In [1]: import numpy as np

In [2]: np.set_printoptions(precision=3, suppress=True, linewidth=160, sign=" ")

In [3]: J = np.load("arr.npy")

In [4]: J
Out[4]: 
array([[-0.8,  2.7, -0.7, -1. ,  0.1],
       [ 1.1, -0.4,  1.2,  3. ,  0.3],
       [-0.6,  2.2,  0.4,  4. , -0.6],
       [ 0. , -1.2, -1.2, -2. , -0.4],
       [ 1. , -0.2,  0.1, 13. , -0.3],
       [-1.6, -0.4, -0.6,  4. , -0.2],
       [ 0.8, -2.3,  0.9, 11. , -0.2]])

In [5]: vec = np.array([-8, 0, 5, 3, -2])

In [6]: y = J @ vec

In [7]: beta, lr = np.zeros(5), 1 / np.linalg.norm(J, 2) ** 2

In [8]: for i in range(20):
   ...:     beta -= lr * J.T @ (J @ beta - y)
   ...:     if i % 5 == 0: print(i, round(np.linalg.norm(J @ beta - y), 3))
   ...: 
0 16.424
5 14.667
10 13.414
15 12.494

In [9]: np.round(np.linalg.cond(J), 3)
Out[9]: np.float64(29.424)

In [10]: P = J @ np.linalg.solve(J.T @ J, J.T)

In [11]: np.round(np.linalg.eigvalsh(P), 3) + 0
Out[11]: array([ 0.,  0.,  1.,  1.,  1.,  1.,  1.])

In [12]: np.round(np.trace(P), 3)
Out[12]: np.float64(5.0)

In [13]: np.linalg.matrix_rank(np.eye(7) - P)
Out[13]: np.int64(2)

In [14]: out = np.c_[J[:, :3] @ np.array([[1, 0, 0], [0, -3, 2], [1, 1, 2]]), np.array([9, 9, 2, -3, 4, 6, -3])]

In [15]: out
Out[15]: 
array([[-1.5, -8.8,  4. ,  9. ],
       [ 2.3,  2.4,  1.6,  9. ],
       [-0.2, -6.2,  5.2,  2. ],
       [-1.2,  2.4, -4.8, -3. ],
       [ 1.1,  0.7, -0.2,  4. ],
       [-2.2,  0.6, -2. ,  6. ],
       [ 1.7,  7.8, -2.8, -3. ]])

In [16]: np.linalg.matrix_rank(out)
Out[16]: np.int64(4)

In [17]: np.linalg.matrix_rank(np.c_[J, out])
Out[17]: np.int64(6)

In [18]: out = np.array([[-2, 0, -2, 1], [0, 1, -2, -1], [-2, -1, -2, 0], [0, 2, 1, -2]])

In [19]: Z = np.array([[-1, 1, 2, -3, -4, 5, -4, -4],
    ...:     [5, -2, -5, -5, -2, -4, -3, -2],
    ...:     [2, 5, 5, 5, 3, 0, 0, -5],
    ...:     [-4, -2, -5, -2, -3, -2, 2, -2],
    ...:     [5, -4, -5, 0, 2, -5, -2, -4],
    ...:     [5, 0, -4, -1, 1, 3, -2, 5],
    ...:     [0, -5, 1, -2, 5, -3, 3, -5],
    ...:     [0, -3, -2, -5, 2, 5, 4, 0]])

In [20]: A = np.block([[out, np.zeros((4, 8))], [np.zeros((8, 4)), Z]])

In [21]: A
Out[21]: 
array([[-2.,  0., -2.,  1.,  0.,  0.,  0.,  0.,  0.,  0.,  0.,  0.],
       [ 0.,  1., -2., -1.,  0.,  0.,  0.,  0.,  0.,  0.,  0.,  0.],
       [-2., -1., -2.,  0.,  0.,  0.,  0.,  0.,  0.,  0.,  0.,  0.],
       [ 0.,  2.,  1., -2.,  0.,  0.,  0.,  0.,  0.,  0.,  0.,  0.],
       [ 0.,  0.,  0.,  0., -1.,  1.,  2., -3., -4.,  5., -4., -4.],
       [ 0.,  0.,  0.,  0.,  5., -2., -5., -5., -2., -4., -3., -2.],
       [ 0.,  0.,  0.,  0.,  2.,  5.,  5.,  5.,  3.,  0.,  0., -5.],
       [ 0.,  0.,  0.,  0., -4., -2., -5., -2., -3., -2.,  2., -2.],
       [ 0.,  0.,  0.,  0.,  5., -4., -5.,  0.,  2., -5., -2., -4.],
       [ 0.,  0.,  0.,  0.,  5.,  0., -4., -1.,  1.,  3., -2.,  5.],
       [ 0.,  0.,  0.,  0.,  0., -5.,  1., -2.,  5., -3.,  3., -5.],
       [ 0.,  0.,  0.,  0.,  0., -3., -2., -5.,  2.,  5.,  4.,  0.]])

In [22]: A.reshape(2, -1)
Out[22]: 
array([[-2.,  0., -2.,  1.,  0.,  0.,  0.,  0.,  0.,  0.,  0.,  0.,  0.,  1., -2., -1.,  0.,  0.,  0.,  0.,  0.,  0.,  0.,  0., -2., -1., -2.,  0.,  0.,  0.,
         0.,  0.,  0.,  0.,  0.,  0.,  0.,  2.,  1., -2.,  0.,  0.,  0.,  0.,  0.,  0.,  0.,  0.,  0.,  0.,  0.,  0., -1.,  1.,  2., -3., -4.,  5., -4., -4.,
         0.,  0.,  0.,  0.,  5., -2., -5., -5., -2., -4., -3., -2.],
       [ 0.,  0.,  0.,  0.,  2.,  5.,  5.,  5.,  3.,  0.,  0., -5.,  0.,  0.,  0.,  0., -4., -2., -5., -2., -3., -2.,  2., -2.,  0.,  0.,  0.,  0.,  5., -4.,
        -5.,  0.,  2., -5., -2., -4.,  0.,  0.,  0.,  0.,  5.,  0., -4., -1.,  1.,  3., -2.,  5.,  0.,  0.,  0.,  0.,  0., -5.,  1., -2.,  5., -3.,  3., -5.,
         0.,  0.,  0.,  0.,  0., -3., -2., -5.,  2.,  5.,  4.,  0.]])

In [23]: A.reshape(12, 13)
Traceback (most recent call last):
  Cell In[23], line 1
    A.reshape(12, 13)
ValueError: cannot reshape array of size 144 into shape (12,13)


In [24]: t3 = A.reshape(12, 2, -1)

In [25]: t3.transpose(1, 0, 2)
Out[25]: 
array([[[-2.,  0., -2.,  1.,  0.,  0.],
        [ 0.,  1., -2., -1.,  0.,  0.],
        [-2., -1., -2.,  0.,  0.,  0.],
        [ 0.,  2.,  1., -2.,  0.,  0.],
        [ 0.,  0.,  0.,  0., -1.,  1.],
        [ 0.,  0.,  0.,  0.,  5., -2.],
        [ 0.,  0.,  0.,  0.,  2.,  5.],
        [ 0.,  0.,  0.,  0., -4., -2.],
        [ 0.,  0.,  0.,  0.,  5., -4.],
        [ 0.,  0.,  0.,  0.,  5.,  0.],
        [ 0.,  0.,  0.,  0.,  0., -5.],
        [ 0.,  0.,  0.,  0.,  0., -3.]],

       [[ 0.,  0.,  0.,  0.,  0.,  0.],
        [ 0.,  0.,  0.,  0.,  0.,  0.],
        [ 0.,  0.,  0.,  0.,  0.,  0.],
        [ 0.,  0.,  0.,  0.,  0.,  0.],
        [ 2., -3., -4.,  5., -4., -4.],
        [-5., -5., -2., -4., -3., -2.],
        [ 5.,  5.,  3.,  0.,  0., -5.],
        [-5., -2., -3., -2.,  2., -2.],
        [-5.,  0.,  2., -5., -2., -4.],
        [-4., -1.,  1.,  3., -2.,  5.],
        [ 1., -2.,  5., -3.,  3., -5.],
        [-2., -5.,  2.,  5.,  4.,  0.]]])

In [26]: t3.shape
Out[26]: (12, 2, 6)

In [27]: np.swapaxes(t3, 1, 2)[6]
Out[27]: 
array([[ 0.,  5.],
       [ 0.,  5.],
       [ 0.,  3.],
       [ 0.,  0.],
       [ 2.,  0.],
       [ 5., -5.]])

In [28]: np.einsum("ihd,jhd->hij", t3, t3).shape
Out[28]: (2, 12, 12)

In [29]: t3[:, 0]
Out[29]: 
array([[-2.,  0., -2.,  1.,  0.,  0.],
       [ 0.,  1., -2., -1.,  0.,  0.],
       [-2., -1., -2.,  0.,  0.,  0.],
       [ 0.,  2.,  1., -2.,  0.,  0.],
       [ 0.,  0.,  0.,  0., -1.,  1.],
       [ 0.,  0.,  0.,  0.,  5., -2.],
       [ 0.,  0.,  0.,  0.,  2.,  5.],
       [ 0.,  0.,  0.,  0., -4., -2.],
       [ 0.,  0.,  0.,  0.,  5., -4.],
       [ 0.,  0.,  0.,  0.,  5.,  0.],
       [ 0.,  0.,  0.,  0.,  0., -5.],
       [ 0.,  0.,  0.,  0.,  0., -3.]])
